% ipython --no-banner

In [1]: import numpy as np

In [2]: import numpy.linalg as la

In [3]: np.set_printoptions(precision=3, suppress=True, linewidth=100)

In [4]: arr = np.load("a.npy")

In [5]: arr
Out[5]: 
array([[ 1,  1,  1,  1, -1, -1, -1, -1],
       [ 1, -1, -1,  1,  1, -1, -1,  1]])

In [6]: # columns 1 and 2 are equal

In [7]: rng = np.random.default_rng(76)

In [8]: B = arr + rng.integers(-2, 3, (2, 1)) @ rng.integers(-2, 3, (1, 8))

In [9]: B
Out[9]: 
array([[ 1,  1,  1,  1, -1, -1, -1, -1],
       [ 1,  3, -1,  3,  5,  1,  3, -3]])

In [10]: B - arr
Out[10]: 
array([[ 0,  0,  0,  0,  0,  0,  0,  0],
       [ 0,  4,  0,  2,  4,  2,  4, -4]])

In [11]: np.abs(B - arr).sum(axis=1)
Out[11]: array([ 0, 20])

In [12]: la.svd(B - arr, compute_uv=False)
Out[12]: array([8.485, 0.   ])

In [13]: cov = B.T @ B

In [14]: np.trace(cov), (B ** 2).sum()
Out[14]: (np.int64(72), np.int64(72))

In [15]: cov
Out[15]: 
array([[  2,   4,   0,   4,   4,   0,   2,  -4],
       [  4,  10,  -2,  10,  14,   2,   8, -10],
       [  0,  -2,   2,  -2,  -6,  -2,  -4,   2],
       [  4,  10,  -2,  10,  14,   2,   8, -10],
       [  4,  14,  -6,  14,  26,   6,  16, -14],
       [  0,   2,  -2,   2,   6,   2,   4,  -2],
       [  2,   8,  -4,   8,  16,   4,  10,  -8],
       [ -4, -10,   2, -10, -14,  -2,  -8,  10]])

In [16]: np.round(la.eigvalsh(cov)[::-1], 3) + 0
Out[16]: array([64.,  8.,  0.,  0.,  0.,  0.,  0.,  0.])

In [17]: E = np.load("case16.npy")

In [18]: E
Out[18]: 
array([[-2, -4,  4],
       [ 4, -3,  7],
       [-2, -4,  4],
       [-6,  4,  4],
       [-4,  8,  0],
       [-4,  8,  0],
       [-2, -4,  4],
       [-2, -4,  4],
       [-2, -4,  4],
       [ 0,  0,  0],
       [-4,  8,  0],
       [ 4, -3,  7],
       [ 0,  0,  0],
       [ 4, -3,  7],
       [-4,  8,  0],
       [ 0,  5,  7],
       [ 0,  0,  0],
       [ 0,  0,  0],
       [ 0,  0,  0],
       [ 2, -7, 11],
       [ 0,  0,  0],
       [ 4, -3,  7],
       [ 0,  0,  0],
       [ 0,  0,  0],
       [-4,  8,  0],
       [ 0,  0,  0]])

In [19]: blk = np.stack([arr, 4 * arr, arr[::-1]])

In [20]: la.norm(blk, axis=(1, 2))
Out[20]: array([ 4., 16.,  4.])

In [21]: np.einsum("bij,cij->bc", blk, blk)
Out[21]: 
array([[ 16,  64,   0],
       [ 64, 256,   0],
       [  0,   0,  16]])

In [22]: blk.sum(axis=0)
Out[22]: 
array([[ 6,  4,  4,  6, -4, -6, -6, -4],
       [ 6, -4, -4,  6,  4, -6, -6,  4]])
